$ python3 -q
>>> import numpy as np
>>> np.set_printoptions(precision=1, suppress=True, linewidth=140, sign=" ")
>>> def tidy(a):
...     return np.round(a, 1) + 0
... 
>>> A = np.load("layer7.npy")
>>> A
array([[  1,   2,   2,  12,   2,   3,   0,   0,   1,   0,   2,   3,   3,   3],
       [  1,   3,   1,   8,   1,   1,   2,   2,   1,   0,   0,   3,   2,   3],
       [  2,   2,   1,   4,   1,   2,   1,   0,   0,   3,   1,   0,   1,   3],
       [  1,   2,   0,   4,   2,   3,   2,   0,   0,   0,   3,   1,   1,   1],
       [  0,   3,   3,   8,   2,   1,   2,   3,   2,   1,   1,   0,   2,   2],
       [  0,   0,   0,   8,   1,   2,   2,   3,   2,   1,   3,   1,   2,   0],
       [  3,   0,   0,   0,   3,   2,   1,   1,   2,   2,   2,   3,   0,   2],
       [  3,   2,   1,   8,   3,   1,   3,   0,   3,   1,   3,   0,   2,   2],
       [  2,   2,   1,   4,   2,   1,   0,   0,   2,   2,   2,   1,   1,   2]])
>>> th = np.radians(45)
>>> r_ = np.eye(14)
>>> r_[6, 6] = r_[4, 4] = np.cos(th)
>>> r_[6, 4], r_[4, 6] = -np.sin(th), np.sin(th)
>>> other = A @ r_.T
>>> print(tidy(other))
[[ 1.   2.   2.  12.   1.4  3.  -1.4  0.   1.   0.   2.   3.   3.   3. ]
 [ 1.   3.   1.   8.   2.1  1.   0.7  2.   1.   0.   0.   3.   2.   3. ]
 [ 2.   2.   1.   4.   1.4  2.   0.   0.   0.   3.   1.   0.   1.   3. ]
 [ 1.   2.   0.   4.   2.8  3.   0.   0.   0.   0.   3.   1.   1.   1. ]
 [ 0.   3.   3.   8.   2.8  1.   0.   3.   2.   1.   1.   0.   2.   2. ]
 [ 0.   0.   0.   8.   2.1  2.   0.7  3.   2.   1.   3.   1.   2.   0. ]
 [ 3.   0.   0.   0.   2.8  2.  -1.4  1.   2.   2.   2.   3.   0.   2. ]
 [ 3.   2.   1.   8.   4.2  1.   0.   0.   3.   1.   3.   0.   2.   2. ]
 [ 2.   2.   1.   4.   1.4  1.  -1.4  0.   2.   2.   2.   1.   1.   2. ]]
>>> np.allclose(np.linalg.norm(A, axis=1), np.linalg.norm(other, axis=1))
True
>>> tidy(np.abs(other - A).max(axis=0))
array([ 0. ,  0. ,  0. ,  0. ,  1.2,  0. ,  3. ,  0. ,  0. ,  0. ,  0. ,  0. ,  0. ,  0. ])
>>> tidy(np.linalg.det(r_)), tidy(np.trace(r_))
(np.float64(1.0), np.float64(13.4))
>>> np.unravel_index(np.abs(A).argmax(), A.shape)
(np.int64(0), np.int64(3))
>>> np.abs(A).max()
np.int64(12)
>>> print(np.linalg.matrix_rank(A))
9
>>> np.count_nonzero(A)
np.int64(100)
>>> A.sum(axis=1)
array([ 34,  28,  21,  20,  30,  25,  21,  32,  22])
>>> print(np.diff(A, axis=0))
[[ 0  1 -1 -4 -1 -2  2  2  0  0 -2  0 -1  0]
 [ 1 -1  0 -4  0  1 -1 -2 -1  3  1 -3 -1  0]
 [-1  0 -1  0  1  1  1  0  0 -3  2  1  0 -2]
 [-1  1  3  4  0 -2  0  3  2  1 -2 -1  1  1]
 [ 0 -3 -3  0 -1  1  0  0  0  0  2  1  0 -2]
 [ 3  0  0 -8  2  0 -1 -2  0  1 -1  2 -2  2]
 [ 0  2  1  8  0 -1  2 -1  1 -1  1 -3  2  0]
 [-1  0  0 -4 -1  0 -3  0 -1  1 -1  1 -1  0]]
>>> tidy(np.linalg.norm(A))
np.float64(29.0)
>>> w1 = np.array([[3, 1, -2, -2],
...     [3, 0, -1, 2],
...     [-1, 2, -1, -1],
...     [2, 1, -3, 1],
...     [0, 0, -3, -1],
...     [1, 0, 3, 2],
...     [0, 2, -3, -3],
...     [0, -1, 3, 1],
...     [-3, 3, 3, 0],
...     [0, -1, -2, 3],
...     [0, -3, 1, 0],
...     [-2, -2, -2, 3],
...     [-1, -1, -2, 3],
...     [-1, 1, -2, -1]])
>>> c = np.array([3, 1, 2, 2])
>>> H = np.maximum(A @ w1 + c, 0)
>>> H
array([[ 22,   9,   0,  33],
       [ 17,  12,   0,  22],
       [ 20,   7,   0,  14],
       [ 19,   0,   0,  11],
       [ 16,  18,   0,  17],
       [ 11,   2,   0,  22],
       [  0,   0,   0,   8],
       [ 21,  19,   0,   4],
       [ 12,   6,   0,  15]])
>>> C = np.array([[1, 1, -1], [0, 1, -2], [-2, 0, -2], [-1, -2, 1]])
>>> (H @ C).round(6).argmax(axis=1)
array([ 2,  0,  0,  0,  1,  2,  2,  1,  0])
>>> w1 @ C
array([[  9,   8,  -3],
       [  3,  -1,   1],
       [  2,   3,  -2],
       [  7,   1,   3],
       [  7,   2,   5],
       [ -7,  -3,  -5],
       [  9,   8,  -1],
       [ -7,  -3,  -3],
       [ -9,   0,  -9],
       [  1,  -7,   9],
       [ -2,  -3,   4],
       [ -1, -10,  13],
       [  0,  -8,  10],
       [  4,   2,   2]])
>>> x = np.array([2, 0, -1, 1, 0, 1, 2, -2, 0, 0, 1, -1, -2, 0])
>>> A @ (2 * x)
array([ 16,   6,  20,  26,   2,  12,  14,  38,  14])
>>> np.sign((A @ x).round(6))
array([ 1,  1,  1,  1,  1,  1,  1,  1,  1])
>>> A @ np.ones(14)
array([ 34.,  28.,  21.,  20.,  30.,  25.,  21.,  32.,  22.])
>>> J = np.load("case12.npy")
>>> print(J)
[[ 2.3  3.1  1.   2.7  1.   0.6  0.4]
 [ 2.3  2.5  0.2  2.9  1.9  1.7  1.1]
 [ 2.1  3.2  1.4  3.   1.4  0.7  0.9]
 [ 2.4  3.   0.8  2.7  0.8  1.6  0.7]
 [ 2.   2.7  0.9  3.1  1.2  0.6  1.4]
 [ 1.9  2.7  1.   2.8  1.3  0.9  1.1]
 [ 2.   2.9  1.2  2.5  1.5  0.7  1.1]
 [ 1.5  2.9  1.1  2.7  1.1  0.4  1. ]
 [ 1.6  3.2  1.   3.4  1.3  0.9  0.8]
 [ 1.9  3.   1.1  3.   1.   0.9  1.4]
 [ 1.8  2.   2.8  1.1  2.3  2.7  1.4]
 [ 2.2  1.8  2.9  1.3  1.7  3.1  1. ]
 [ 1.8  1.9  3.2  0.7  1.9  3.2  1.2]
 [ 1.9  2.   3.1  1.5  2.3  3.1  0.9]
 [ 1.7  2.3  2.9  1.   2.1  2.9  0.5]
 [ 1.7  2.   3.   0.9  1.8  3.1  1.3]
 [ 1.4  1.7  2.5  0.8  2.   2.9  1.4]
 [ 1.9  1.9  2.9  0.7  2.2  3.4  1.4]
 [ 1.3  2.2  3.   1.   1.7  3.4  0.2]
 [ 1.6  2.   3.3  1.1  2.7  3.1  1.1]
 [ 1.9  3.4  2.9  2.8  1.3 -0.1  2.8]
 [ 2.5  3.6  2.3  1.8  1.1 -0.1  2.9]
 [ 2.1  3.1  3.1  1.6  0.9  0.2  3.2]
 [ 2.7  2.6  2.9  2.5  0.7  0.1  2.8]
 [ 1.9  2.8  3.   1.8  1.2 -0.1  2.9]
 [ 1.7  3.3  3.1  2.2  0.9 -0.3  2.9]
 [ 1.5  3.   2.8  2.1  0.9 -0.1  2.3]
 [ 1.5  3.1  3.   2.   1.7  0.6  2.7]
 [ 2.5  3.5  3.2  2.2  0.6  0.2  2.8]
 [ 2.   3.   3.2  1.9  1.4  0.1  2.7]]
>>> C = J[[22, 28]].astype(float)
>>> for _ in range(7):
...     z = np.linalg.norm(J[:, None] - C, axis=-1).argmin(axis=1)
...     C = np.array([J[z == j].mean(axis=0) for j in range(2)])
... 
>>> z
array([ 1,  1,  1,  1,  1,  1,  1,  1,  1,  1,  0,  0,  0,  0,  0,  0,  0,  0,  0,  0,  1,  1,  1,  1,  1,  1,  1,  1,  1,  1])
>>> np.abs(C[1] - C[0]).argmax()
np.int64(5)
>>> tidy(C)
array([[ 1.7,  2. ,  3. ,  1. ,  2.1,  3.1,  1. ],
       [ 2. ,  3. ,  2. ,  2.5,  1.2,  0.5,  1.9]])
>>> data = np.load("m.npy")
>>> print(data)
[[  2   2   2   2   2   2   2   2   2   2   2   2]
 [  2   4   4   4   4   4   4   4   4   4   4   4]
 [  2   4   6   6   6   6   6   6   6   6   6   6]
 [  2   4   6   8   8   8   8   8   8   8   8   8]
 [  2   4   6   8  10  10  10  10  10  10  10  10]
 [  2   4   6   8  10  12  12  12  12  12  12  12]
 [  2   4   6   8  10  12  14  14  14  14  14  14]
 [  2   4   6   8  10  12  14  16  16  16  16  16]
 [  2   4   6   8  10  12  14  16  18  18  18  18]
 [  2   4   6   8  10  12  14  16  18  20  20  20]
 [  2   4   6   8  10  12  14  16  18  20  22  22]
 [  2   4   6   8  10  12  14  16  18  20  22  24]]
>>> rng = np.random.default_rng(3247)
>>> other = data + rng.integers(-2, 3, (12, 1)) @ rng.integers(-2, 3, (1, 12))
>>> other
array([[  1,   4,   0,   0,   0,   2,   3,   2,   3,   3,   4,   4],
       [  3,   2,   6,   6,   6,   4,   3,   4,   3,   3,   2,   2],
       [  1,   6,   4,   4,   4,   6,   7,   6,   7,   7,   8,   8],
       [  1,   6,   4,   6,   6,   8,   9,   8,   9,   9,  10,  10],
       [  1,   6,   4,   6,   8,  10,  11,  10,  11,  11,  12,  12],
       [  0,   8,   2,   4,   6,  12,  14,  12,  14,  14,  16,  16],
       [  4,   0,  10,  12,  14,  12,  12,  14,  12,  12,  10,  10],
       [  2,   4,   6,   8,  10,  12,  14,  16,  16,  16,  16,  16],
       [  4,   0,  10,  12,  14,  12,  12,  16,  16,  16,  14,  14],
       [  1,   6,   4,   6,   8,  12,  15,  16,  19,  21,  22,  22],
       [  3,   2,   8,  10,  12,  12,  13,  16,  17,  19,  20,  20],
       [  1,   6,   4,   6,   8,  12,  15,  16,  19,  21,  24,  26]])
>>> tidy(np.linalg.svd(other - data, compute_uv=False))
array([ 23.7,   0. ,   0. ,   0. ,   0. ,   0. ,   0. ,   0. ,   0. ,   0. ,   0. ,   0. ])
>>> np.abs(other - data).sum(axis=1)
array([ 16,  16,  16,  16,  16,  32,  32,   0,  32,  16,  16,  16])
>>> z = rng.permutation(12)
>>> z
array([ 11,  10,   1,   8,   2,   4,   0,   6,   9,   3,   7,   5])
>>> other = data[z][:, z]
>>> np.trace(other)
np.int64(156)
>>> ev, V = np.linalg.eigh(data)
>>> x = np.array([-3, -1, 0, 1, 0, 1, -1, 2, 3, -2, -2, 1])
>>> tidy(x @ data @ x / (x @ x)), tidy(ev[0]), tidy(ev[-1])
(np.float64(2.7), np.float64(0.5), np.float64(126.8))
>>> (np.sign(V[:, -1].round(6)) == np.sign(V[0, -1].round(6))).astype(int)
array([ 1,  1,  1,  1,  1,  1,  1,  1,  1,  1,  1,  1])
>>> tidy(np.linalg.eigvalsh(data[1:, 1:]))
array([   0.5,    0.5,    0.6,    0.7,    0.9,    1.1,    1.6,    2.6,    5. ,   14. ,  126.5])
>>> tidy(V * np.maximum(ev, 0) @ V.T)
array([[  2.,   2.,   2.,   2.,   2.,   2.,   2.,   2.,   2.,   2.,   2.,   2.],
       [  2.,   4.,   4.,   4.,   4.,   4.,   4.,   4.,   4.,   4.,   4.,   4.],
       [  2.,   4.,   6.,   6.,   6.,   6.,   6.,   6.,   6.,   6.,   6.,   6.],
       [  2.,   4.,   6.,   8.,   8.,   8.,   8.,   8.,   8.,   8.,   8.,   8.],
       [  2.,   4.,   6.,   8.,  10.,  10.,  10.,  10.,  10.,  10.,  10.,  10.],
       [  2.,   4.,   6.,   8.,  10.,  12.,  12.,  12.,  12.,  12.,  12.,  12.],
       [  2.,   4.,   6.,   8.,  10.,  12.,  14.,  14.,  14.,  14.,  14.,  14.],
       [  2.,   4.,   6.,   8.,  10.,  12.,  14.,  16.,  16.,  16.,  16.,  16.],
       [  2.,   4.,   6.,   8.,  10.,  12.,  14.,  16.,  18.,  18.,  18.,  18.],
       [  2.,   4.,   6.,   8.,  10.,  12.,  14.,  16.,  18.,  20.,  20.,  20.],
       [  2.,   4.,   6.,   8.,  10.,  12.,  14.,  16.,  18.,  20.,  22.,  22.],
       [  2.,   4.,   6.,   8.,  10.,  12.,  14.,  16.,  18.,  20.,  22.,  24.]])
>>> print(np.abs(data).sum(axis=1).max(), tidy(np.abs(ev).max()))
156 126.8
>>> other = data / np.sqrt((data ** 2).mean(axis=1, keepdims=True))
>>> print(tidy(other[8]))
[ 0.2  0.3  0.5  0.6  0.8  0.9  1.1  1.2  1.4  1.4  1.4  1.4]
>>> X = np.array([[0.0, 0.0, 0.0, -2.0, 0.0, 0.0, -3.0],
...     [0.0, 0.0, 0.0, 3.0, 0.0, 3.0, 2.0],
...     [0.0, 0.0, 0.0, 2.0, 2.0, 1.0, -3.0],
...     [-2.0, 3.0, 2.0, 0.0, 0.0, 0.0, 0.0],
...     [0.0, 0.0, 2.0, 0.0, 0.0, 0.0, 0.0],
...     [0.0, 3.0, 1.0, 0.0, 0.0, 0.0, 0.0],
...     [-3.0, 2.0, -3.0, 0.0, 0.0, 0.0, 0.0]])
>>> np.abs(np.diag(np.linalg.qr(X)[1])) > 1e-9
array([ True,  True,  True,  True,  True,  True, False])
>>> tidy(X @ np.linalg.pinv(X) @ X)
array([[ 0.,  0.,  0., -2.,  0.,  0., -3.],
       [ 0.,  0.,  0.,  3.,  0.,  3.,  2.],
       [ 0.,  0.,  0.,  2.,  2.,  1., -3.],
       [-2.,  3.,  2.,  0.,  0.,  0.,  0.],
       [ 0.,  0.,  2.,  0.,  0.,  0.,  0.],
       [ 0.,  3.,  1.,  0.,  0.,  0.,  0.],
       [-3.,  2., -3.,  0.,  0.,  0.,  0.]])
>>> np.allclose(X[:-1].T @ np.linalg.lstsq(X[:-1].T, X[-1])[0], X[-1])
True
>>> np.linalg.lstsq(X[:-1].T, X[-1])[2]
np.int32(6)
>>> print(tidy(np.trace(np.linalg.pinv(X) @ X)))
6.0
>>> tidy(np.linalg.eigvalsh(X).min())
np.float64(-5.5)
>>> U, sig, Vt = np.linalg.svd(X)
>>> np.argmax(sig[:-1] / (sig[1:] + 1e-6)) + 1
np.int64(6)
>>> other = U[:, :6] @ np.diag(sig[:6]) @ Vt[:6]
>>> tidy(np.abs(X - other).max())
np.float64(0.0)
>>> print(tidy(np.linalg.norm(X - other) / np.linalg.norm(X)))
0.0
>>> rank = np.linalg.matrix_rank(X)
>>> print(rank)
6
>>> ns = np.linalg.svd(X)[2][rank:].T
>>> ns.shape
(7, 1)
>>> [int(np.linalg.matrix_rank(np.delete(X, i, axis=0))) for i in range(7)]
[5, 5, 5, 6, 6, 6, 6]
>>> tidy(ns[:, 0] / ns[np.abs(ns[:, 0]).round(6).argmax(), 0])
array([ 0. ,  0. ,  0. , -0.6,  1. ,  0.3,  0.4])
>>> print([int(np.linalg.matrix_rank(X[:, :j + 1])) for j in range(7)])
[1, 2, 3, 4, 5, 6, 6]
>>> F = np.load("w.npy")
>>> tidy(F)
array([[-2.7, -0.5,  2.6, -0.8, -0.1,  0.6, -0.7],
       [-0.7, -0.5,  0.3,  0.9, -1.2, -3.6,  0.3],
       [-1.9, -1.5, -2.3,  1.2, -1.3,  1.1, -0.7],
       [-0.3, -2.1, -0.3, -1.1,  0.7,  0.1,  3.1],
       [-0.5,  2.2,  0.4,  0.9, -2. ,  0.9,  2.2],
       [-1.4,  0.9, -0.3,  2.1,  2.9, -0.3,  0.6],
       [ 1.5, -1.8,  1.8,  2.5, -0.4,  0.8,  0.1]])
>>> f, g = F[0], F[4]
>>> tidy(f @ f)
np.float64(16.0)
>>> pr = (f @ g) / (f @ f) * f
>>> tidy(pr)
array([ 0.,  0.,  0.,  0.,  0.,  0.,  0.])
>>> tidy(g - pr)
array([-0.5,  2.2,  0.4,  0.9, -2. ,  0.9,  2.2])
>>> print(tidy(np.outer(f, g)))
[[ 1.4 -6.1 -1.1 -2.5  5.5 -2.4 -6. ]
 [ 0.2 -1.1 -0.2 -0.4  1.  -0.4 -1.1]
 [-1.3  5.9  1.   2.4 -5.3  2.4  5.8]
 [ 0.4 -1.7 -0.3 -0.7  1.5 -0.7 -1.7]
 [ 0.1 -0.3  0.  -0.1  0.3 -0.1 -0.3]
 [-0.3  1.3  0.2  0.5 -1.2  0.5  1.3]
 [ 0.3 -1.5 -0.3 -0.6  1.3 -0.6 -1.4]]
>>> print(tidy(np.linalg.norm(f + g) ** 2 + np.linalg.norm(f - g) ** 2))
64.0
>>> W0 = np.array([[-4.0, 3.0, 2.0, 2.0, 4.0, 0.0, 0.0, 0.0],
...     [4.0, -2.0, -2.0, 5.0, 4.0, -4.0, 0.0, 0.0],
...     [-5.0, -2.0, 0.0, -4.0, 2.0, -4.0, 0.0, 0.0],
...     [-1.0, -4.0, 5.0, 2.0, 4.0, 2.0, 0.0, 0.0],
...     [1.0, 3.0, 4.0, 3.0, 4.0, 3.0, 0.0, 0.0],
...     [2.0, -5.0, -3.0, 5.0, -2.0, -4.0, 0.0, 0.0],
...     [0.0, 0.0, 0.0, 0.0, 0.0, 0.0, -1.0, 1.0],
...     [0.0, 0.0, 0.0, 0.0, 0.0, 0.0, 3.0, -2.0]])
>>> U, sig, Vt = np.linalg.svd(X, full_matrices=False)
>>> (sig > 1e-8).sum()
np.int64(6)
>>> tidy(U.T @ U)
array([[ 1.,  0.,  0.,  0.,  0.,  0.,  0.],
       [ 0.,  1.,  0.,  0.,  0.,  0.,  0.],
       [ 0.,  0.,  1.,  0.,  0.,  0.,  0.],
       [ 0.,  0.,  0.,  1.,  0.,  0.,  0.],
       [ 0.,  0.,  0.,  0.,  1.,  0.,  0.],
       [ 0.,  0.,  0.,  0.,  0.,  1.,  0.],
       [ 0.,  0.,  0.,  0.,  0.,  0.,  1.]])
>>> np.allclose(U * sig @ Vt, X)
True
>>> U.shape, sig.shape, Vt.shape
((7, 7), (7,), (7, 7))
>>> tidy(Vt @ Vt.T)
array([[ 1.,  0.,  0.,  0.,  0.,  0.,  0.],
       [ 0.,  1.,  0.,  0.,  0.,  0.,  0.],
       [ 0.,  0.,  1.,  0.,  0.,  0.,  0.],
       [ 0.,  0.,  0.,  1.,  0.,  0.,  0.],
       [ 0.,  0.,  0.,  0.,  1.,  0.,  0.],
       [ 0.,  0.,  0.,  0.,  0.,  1.,  0.],
       [ 0.,  0.,  0.,  0.,  0.,  0.,  1.]])
>>> tidy(U.T @ X @ Vt.T)
array([[ 5.5,  0. ,  0. ,  0. ,  0. ,  0. ,  0. ],
       [ 0. ,  5.5,  0. ,  0. ,  0. ,  0. ,  0. ],
       [ 0. ,  0. ,  4.5,  0. ,  0. ,  0. ,  0. ],
       [ 0. ,  0. ,  0. ,  4.5,  0. ,  0. ,  0. ],
       [ 0. ,  0. ,  0. ,  0. ,  1.6,  0. ,  0. ],
       [ 0. ,  0. ,  0. ,  0. ,  0. ,  1.6,  0. ],
       [ 0. ,  0. ,  0. ,  0. ,  0. ,  0. ,  0. ]])
